$ python3 -q
>>> import numpy as np
>>> import numpy.linalg as la
>>> np.set_printoptions(precision=1, suppress=True, linewidth=160, floatmode="fixed")
>>> cent = np.array([[-1, -2, -1, 1, -3, -3, 2, -1, -3, -3, 3, 2],
...     [0, -1, 3, 1, 0, 0, 1, -1, -3, -1, 1, 3]])
>>> M = np.repeat(cent, 32 // 2, axis=0)
>>> rng = np.random.default_rng(66)
>>> M = M + 0.3 * rng.normal(size=M.shape)
>>> M.round(1) + 0
array([[-0.8, -2.2, -1.1,  0.7, -3.4, -3.5,  2.2, -0.7, -2.9, -2.9,  3.1,  2.0],
       [-0.7, -2.2, -0.7,  1.0, -3.0, -3.4,  2.0, -0.3, -3.0, -3.1,  3.1,  2.3],
       [-0.7, -2.2, -1.4,  0.7, -3.0, -3.6,  2.5, -1.2, -3.1, -2.5,  2.7,  2.0],
       [-1.2, -1.8, -1.2,  1.1, -3.2, -2.7,  1.8, -1.4, -2.9, -3.6,  3.5,  2.1],
       [-0.9, -2.0, -0.6,  1.0, -3.1, -3.2,  2.1, -0.5, -3.3, -2.7,  3.1,  2.1],
       [-0.6, -1.8, -1.3,  1.0, -3.5, -3.0,  1.7, -0.6, -2.9, -3.8,  3.4,  1.8],
       [-1.2, -1.7, -0.4,  1.6, -3.2, -3.3,  2.4, -0.9, -3.4, -2.5,  2.9,  2.0],
       [-1.4, -2.1, -1.1,  0.9, -3.3, -3.3,  2.0, -1.2, -3.0, -3.0,  3.0,  2.2],
       [-0.9, -1.6, -0.8,  0.7, -3.1, -3.0,  1.9, -0.7, -3.6, -2.9,  3.1,  1.6],
       [-1.4, -1.3, -0.9,  1.1, -3.3, -2.8,  1.8, -1.2, -2.8, -2.7,  3.0,  1.5],
       [-1.0, -2.5, -0.7,  0.9, -3.3, -3.3,  1.9, -0.8, -2.6, -2.8,  2.5,  1.7],
       [-0.9, -2.2, -0.9,  0.6, -3.6, -3.0,  2.1, -0.6, -3.0, -2.9,  3.5,  2.3],
       [-1.0, -2.3, -0.8,  0.8, -2.5, -2.8,  2.2, -0.5, -2.9, -2.8,  2.8,  2.0],
       [-0.9, -2.0, -0.6,  0.8, -2.9, -3.3,  1.8, -1.9, -2.9, -3.1,  2.9,  1.6],
       [-1.3, -2.3, -1.3,  1.2, -3.6, -2.1,  2.2, -1.1, -2.4, -3.3,  3.0,  1.4],
       [-0.6, -2.1, -1.0,  1.2, -3.4, -2.9,  2.0, -0.6, -2.7, -3.7,  3.1,  1.5],
       [-0.3, -1.2,  3.6,  0.3, -0.2, -0.4,  1.0, -1.0, -3.3, -1.5,  1.1,  2.8],
       [ 0.2, -0.7,  3.3,  0.8, -0.4, -0.3,  0.9, -1.0, -2.9, -1.0,  1.2,  3.0],
       [ 0.3, -0.6,  3.3,  0.6,  0.1, -0.4,  0.8, -0.8, -2.8, -1.3,  1.5,  3.5],
       [-0.1, -1.1,  2.6,  1.1,  0.5,  0.3,  1.3, -0.9, -2.9, -1.2,  0.9,  3.1],
       [-0.2, -1.2,  2.8,  1.1, -0.2,  0.2,  0.9, -1.2, -3.0, -0.9,  1.2,  2.6],
       [ 0.1, -0.9,  2.9,  1.2,  0.3, -0.2,  1.2, -0.6, -3.2, -1.4,  1.3,  3.1],
       [ 0.0, -0.1,  3.4,  0.9,  0.2,  0.3,  1.3, -0.8, -3.5, -0.9,  1.1,  3.3],
       [ 0.1, -1.0,  4.0,  1.2,  0.4,  0.0,  1.1, -1.6, -2.9, -0.9,  0.8,  3.2],
       [ 0.6, -1.1,  3.0,  1.1, -0.1,  0.3,  1.0, -1.4, -2.8, -1.2,  1.2,  2.8],
       [ 0.2, -1.3,  3.3,  1.1,  0.2,  0.2,  1.0, -1.2, -3.2, -1.0,  1.1,  3.0],
       [ 0.0, -0.6,  3.3,  1.0,  0.0, -0.4,  1.3, -0.5, -3.3, -0.5,  1.0,  2.8],
       [ 0.1, -1.1,  3.1,  1.1, -0.1,  0.1,  0.9, -1.4, -3.1, -1.2,  1.2,  3.0],
       [ 0.2, -1.1,  3.4,  1.3, -0.2,  0.1,  1.3, -0.8, -2.6, -0.7,  1.0,  3.3],
       [-0.1, -1.1,  3.0,  1.4, -0.4, -0.1,  1.4, -0.6, -3.4, -1.4,  1.1,  3.1],
       [ 0.1, -0.7,  2.9,  0.7,  0.0,  0.0,  1.2, -1.2, -3.4, -1.3,  0.6,  2.5],
       [ 0.5, -0.9,  2.7,  0.6, -0.2,  0.8,  0.6, -0.6, -3.4, -1.3,  1.5,  2.8]])
>>> f = np.array([0, 2])
>>> np.correlate(M[19], M[31], "full")
array([ -0.2,  -3.2,   5.8,   8.5,   3.4,  -8.1,  -2.5,  -2.5,  -9.8, -11.7,   5.7,  31.9,  10.0,  -7.1, -12.2,   1.3,  -2.3,  -5.1,  -1.2,   3.9,   6.9,
        -2.4,   1.6])
>>> np.polyval(f, M[19])
array([2.0, 2.0, 2.0, 2.0, 2.0, 2.0, 2.0, 2.0, 2.0, 2.0, 2.0, 2.0])
